% python3 -q
>>> import numpy as np
>>> np.set_printoptions(precision=2, suppress=True, linewidth=100)
>>> rd = lambda a: np.round(a, 2) + 0
>>> K = np.loadtxt("data.csv", delimiter=",")
>>> K
array([[ 1., -1., -2.,  0., -1.,  2.,  0.,  1.,  0.],
       [ 2.,  0., -3.,  2.,  0., -2., -1.,  2.,  0.],
       [-1.,  3., -2.,  2., -1., -2.,  0.,  3.,  0.],
       [ 2.,  3.,  3., -1.,  2.,  1.,  2.,  2.,  0.],
       [ 0.,  0., -3., -1., -1.,  2., -1., -1.,  0.],
       [ 1.,  3.,  0., -3.,  2.,  1.,  2.,  2.,  0.],
       [-3., -2.,  2., -2., -3.,  2.,  1., -3.,  0.],
       [ 3.,  3.,  1.,  3.,  0.,  1.,  3.,  3.,  0.],
       [ 0.,  0.,  0.,  0.,  0.,  0.,  0.,  0., -2.]])
>>> (np.linalg.matrix_power((K != 0) + (K.T != 0) + np.eye(9), 9) > 0).astype(int)
array([[1, 1, 1, 1, 1, 1, 1, 1, 0],
       [1, 1, 1, 1, 1, 1, 1, 1, 0],
       [1, 1, 1, 1, 1, 1, 1, 1, 0],
       [1, 1, 1, 1, 1, 1, 1, 1, 0],
       [1, 1, 1, 1, 1, 1, 1, 1, 0],
       [1, 1, 1, 1, 1, 1, 1, 1, 0],
       [1, 1, 1, 1, 1, 1, 1, 1, 0],
       [1, 1, 1, 1, 1, 1, 1, 1, 0],
       [0, 0, 0, 0, 0, 0, 0, 0, 1]])
>>> K @ K
array([[  6.,   2.,   9.,  -8.,   6.,   9.,   9.,   1.,   0.],
       [ 16.,  -3.,   8.,   6.,   4.,  10.,   5.,   2.,   0.],
       [ 18.,   4.,   9.,  16.,   4.,  -3.,   7.,   9.,   0.],
       [  4.,   9., -22.,  10., -13.,   2.,   3.,  15.,   0.],
       [  3.,  -7.,   3., -11.,   9.,   2.,  -1.,  -6.,   0.],
       [  2.,  -5., -20.,   6., -13.,   4.,  -1.,   1.,   0.],
       [-23.,  -2.,  10., -12.,   1., -13.,  -3., -10.,   0.],
       [ 15.,  15.,   1.,   5.,  -5.,  11.,  17.,  20.,   0.],
       [  0.,   0.,   0.,   0.,   0.,   0.,   0.,   0.,   4.]])
>>> rd(np.sort(np.linalg.eigvals(K).real))
array([-4.93, -2.  , -1.8 , -1.8 , -0.75, -0.75,  3.61,  3.61,  4.81])
>>> rng = np.random.default_rng(45)
>>> z = rng.permutation(9)
>>> out = K[:, z] * rng.choice([-1, 1], 9)
>>> out
array([[ 0.,  2., -2.,  0.,  1.,  1., -1., -1.,  0.],
       [ 0., -2., -3., -1.,  2., -0., -2.,  0.,  2.],
       [ 0., -2., -2.,  0.,  3.,  1.,  1.,  3.,  2.],
       [ 0.,  1.,  3.,  2.,  2., -2., -2.,  3., -1.],
       [ 0.,  2., -3., -1., -1.,  1., -0.,  0., -1.],
       [ 0.,  1.,  0.,  2.,  2., -2., -1.,  3., -3.],
       [ 0.,  2.,  2.,  1., -3.,  3.,  3., -2., -2.],
       [ 0.,  1.,  1.,  3.,  3., -0., -3.,  3.,  3.],
       [-2.,  0.,  0.,  0.,  0., -0., -0.,  0.,  0.]])
>>> U, _, Vt = np.linalg.svd(K.T @ out)
>>> rd(U @ Vt)
array([[ 0.,  0.,  0.,  0.,  0.,  0., -1.,  0.,  0.],
       [ 0.,  0.,  0.,  0.,  0.,  0.,  0.,  1.,  0.],
       [ 0.,  0.,  1.,  0.,  0.,  0.,  0.,  0.,  0.],
       [ 0.,  0.,  0.,  0.,  0.,  0.,  0.,  0.,  1.],
       [ 0.,  0.,  0.,  0.,  0., -1.,  0.,  0.,  0.],
       [ 0.,  1.,  0.,  0.,  0.,  0.,  0.,  0.,  0.],
       [ 0.,  0.,  0.,  1.,  0.,  0.,  0.,  0.,  0.],
       [ 0.,  0.,  0.,  0.,  1.,  0.,  0.,  0.,  0.],
       [ 1.,  0.,  0.,  0.,  0.,  0.,  0.,  0.,  0.]])
>>> rd(np.linalg.lstsq(K, out)[0])
array([[ 0.,  0.,  0.,  0.,  0.,  0., -1.,  0.,  0.],
       [ 0.,  0.,  0.,  0.,  0.,  0.,  0.,  1.,  0.],
       [ 0.,  0.,  1.,  0.,  0.,  0.,  0.,  0.,  0.],
       [ 0.,  0.,  0.,  0.,  0.,  0.,  0.,  0.,  1.],
       [ 0.,  0.,  0.,  0.,  0., -1.,  0.,  0.,  0.],
       [ 0.,  1.,  0.,  0.,  0.,  0.,  0.,  0.,  0.],
       [ 0.,  0.,  0.,  1.,  0.,  0.,  0.,  0.,  0.],
       [ 0.,  0.,  0.,  0.,  1.,  0.,  0.,  0.,  0.],
       [ 1.,  0.,  0.,  0.,  0.,  0.,  0.,  0.,  0.]])
>>> O, evecs = np.linalg.qr(out[:, :6])[0], np.linalg.qr(out[:, 6:])[0]
>>> sig = np.linalg.svd(O.T @ evecs, compute_uv=False)
>>> rd(sig)
array([0.98, 0.9 , 0.41])
>>> rd(np.degrees(np.arccos(sig.clip(0, 1))))
array([10.32, 25.44, 65.95])
>>> F = np.load("out12.npy")
>>> F
array([[0, 0, 0, 0, 1, 0, 0, 0, 0, 0, 0, 0],
       [0, 0, 0, 1, 0, 0, 0, 0, 0, 0, 0, 0],
       [0, 0, 0, 0, 0, 0, 0, 1, 0, 0, 0, 0],
       [1, 0, 0, 0, 0, 0, 0, 0, 0, 0, 0, 0],
       [0, 0, 0, 0, 0, 0, 0, 0, 0, 1, 0, 0],
       [0, 0, 0, 0, 0, 0, 0, 0, 0, 0, 0, 1],
       [0, 0, 0, 0, 0, 0, 1, 0, 0, 0, 0, 0],
       [0, 0, 0, 0, 0, 0, 0, 0, 1, 0, 0, 0],
       [0, 0, 0, 0, 0, 0, 0, 0, 0, 0, 1, 0],
       [0, 0, 1, 0, 0, 0, 0, 0, 0, 0, 0, 0],
       [0, 1, 0, 0, 0, 0, 0, 0, 0, 0, 0, 0],
       [0, 0, 0, 0, 0, 1, 0, 0, 0, 0, 0, 0]])
>>> F.T @ F
array([[1, 0, 0, 0, 0, 0, 0, 0, 0, 0, 0, 0],
       [0, 1, 0, 0, 0, 0, 0, 0, 0, 0, 0, 0],
       [0, 0, 1, 0, 0, 0, 0, 0, 0, 0, 0, 0],
       [0, 0, 0, 1, 0, 0, 0, 0, 0, 0, 0, 0],
       [0, 0, 0, 0, 1, 0, 0, 0, 0, 0, 0, 0],
       [0, 0, 0, 0, 0, 1, 0, 0, 0, 0, 0, 0],
       [0, 0, 0, 0, 0, 0, 1, 0, 0, 0, 0, 0],
       [0, 0, 0, 0, 0, 0, 0, 1, 0, 0, 0, 0],
       [0, 0, 0, 0, 0, 0, 0, 0, 1, 0, 0, 0],
       [0, 0, 0, 0, 0, 0, 0, 0, 0, 1, 0, 0],
       [0, 0, 0, 0, 0, 0, 0, 0, 0, 0, 1, 0],
       [0, 0, 0, 0, 0, 0, 0, 0, 0, 0, 0, 1]])
>>> rd(np.linalg.norm(F, axis=0))
array([1., 1., 1., 1., 1., 1., 1., 1., 1., 1., 1., 1.])
>>> rd(np.linalg.pinv(F))
array([[0., 0., 0., 1., 0., 0., 0., 0., 0., 0., 0., 0.],
       [0., 0., 0., 0., 0., 0., 0., 0., 0., 0., 1., 0.],
       [0., 0., 0., 0., 0., 0., 0., 0., 0., 1., 0., 0.],
       [0., 1., 0., 0., 0., 0., 0., 0., 0., 0., 0., 0.],
       [1., 0., 0., 0., 0., 0., 0., 0., 0., 0., 0., 0.],
       [0., 0., 0., 0., 0., 0., 0., 0., 0., 0., 0., 1.],
       [0., 0., 0., 0., 0., 0., 1., 0., 0., 0., 0., 0.],
       [0., 0., 1., 0., 0., 0., 0., 0., 0., 0., 0., 0.],
       [0., 0., 0., 0., 0., 0., 0., 1., 0., 0., 0., 0.],
       [0., 0., 0., 0., 1., 0., 0., 0., 0., 0., 0., 0.],
       [0., 0., 0., 0., 0., 0., 0., 0., 1., 0., 0., 0.],
       [0., 0., 0., 0., 0., 1., 0., 0., 0., 0., 0., 0.]])
>>> np.linalg.matrix_power(F, 100)
array([[0, 0, 0, 0, 1, 0, 0, 0, 0, 0, 0, 0],
       [0, 0, 0, 1, 0, 0, 0, 0, 0, 0, 0, 0],
       [0, 0, 0, 0, 0, 0, 0, 1, 0, 0, 0, 0],
       [1, 0, 0, 0, 0, 0, 0, 0, 0, 0, 0, 0],
       [0, 0, 0, 0, 0, 0, 0, 0, 0, 1, 0, 0],
       [0, 0, 0, 0, 0, 1, 0, 0, 0, 0, 0, 0],
       [0, 0, 0, 0, 0, 0, 1, 0, 0, 0, 0, 0],
       [0, 0, 0, 0, 0, 0, 0, 0, 1, 0, 0, 0],
       [0, 0, 0, 0, 0, 0, 0, 0, 0, 0, 1, 0],
       [0, 0, 1, 0, 0, 0, 0, 0, 0, 0, 0, 0],
       [0, 1, 0, 0, 0, 0, 0, 0, 0, 0, 0, 0],
       [0, 0, 0, 0, 0, 0, 0, 0, 0, 0, 0, 1]])
>>> np.linalg.matrix_power(F, 2)
array([[0, 0, 0, 0, 0, 0, 0, 0, 0, 1, 0, 0],
       [1, 0, 0, 0, 0, 0, 0, 0, 0, 0, 0, 0],
       [0, 0, 0, 0, 0, 0, 0, 0, 1, 0, 0, 0],
       [0, 0, 0, 0, 1, 0, 0, 0, 0, 0, 0, 0],
       [0, 0, 1, 0, 0, 0, 0, 0, 0, 0, 0, 0],
       [0, 0, 0, 0, 0, 1, 0, 0, 0, 0, 0, 0],
       [0, 0, 0, 0, 0, 0, 1, 0, 0, 0, 0, 0],
       [0, 0, 0, 0, 0, 0, 0, 0, 0, 0, 1, 0],
       [0, 1, 0, 0, 0, 0, 0, 0, 0, 0, 0, 0],
       [0, 0, 0, 0, 0, 0, 0, 1, 0, 0, 0, 0],
       [0, 0, 0, 1, 0, 0, 0, 0, 0, 0, 0, 0],
       [0, 0, 0, 0, 0, 0, 0, 0, 0, 0, 0, 1]])
>>> p = np.eye(12)[9]
>>> for _ in range(6):
...     p = p @ F
...     print(p.round(2))
... 
[0. 0. 1. 0. 0. 0. 0. 0. 0. 0. 0. 0.]
[0. 0. 0. 0. 0. 0. 0. 1. 0. 0. 0. 0.]
[0. 0. 0. 0. 0. 0. 0. 0. 1. 0. 0. 0.]
[0. 0. 0. 0. 0. 0. 0. 0. 0. 0. 1. 0.]
[0. 1. 0. 0. 0. 0. 0. 0. 0. 0. 0. 0.]
[0. 0. 0. 1. 0. 0. 0. 0. 0. 0. 0. 0.]
>>> out = np.array([[3, 2, -4],
...     [2, 2, -5],
...     [-1, 5, 0],
...     [1, -1, 5],
...     [2, -1, -1],
...     [2, -4, -4],
...     [0, -3, -2],
...     [1, -1, 4],
...     [2, 3, 5],
...     [3, 2, 1],
...     [2, 2, 4],
...     [-4, 3, -4]])
>>> np.linalg.matrix_rank(np.vstack([F, out.T]))
np.int64(12)
>>> np.einsum("ik,kj->ji", F, out)
array([[ 2,  1,  1,  3,  3, -4,  0,  2,  2, -1,  2,  2],
       [-1, -1, -1,  2,  2,  3, -3,  3,  2,  5,  2, -4],
       [-1,  5,  4, -4,  1, -4, -2,  5,  4,  0, -5, -4]])
>>> np.vstack([F, out.T]).shape
(15, 12)
>>> np.linalg.matrix_rank(F @ out)
np.int64(3)
>>> np.einsum("ij,ij->i", F, F)
array([1, 1, 1, 1, 1, 1, 1, 1, 1, 1, 1, 1])
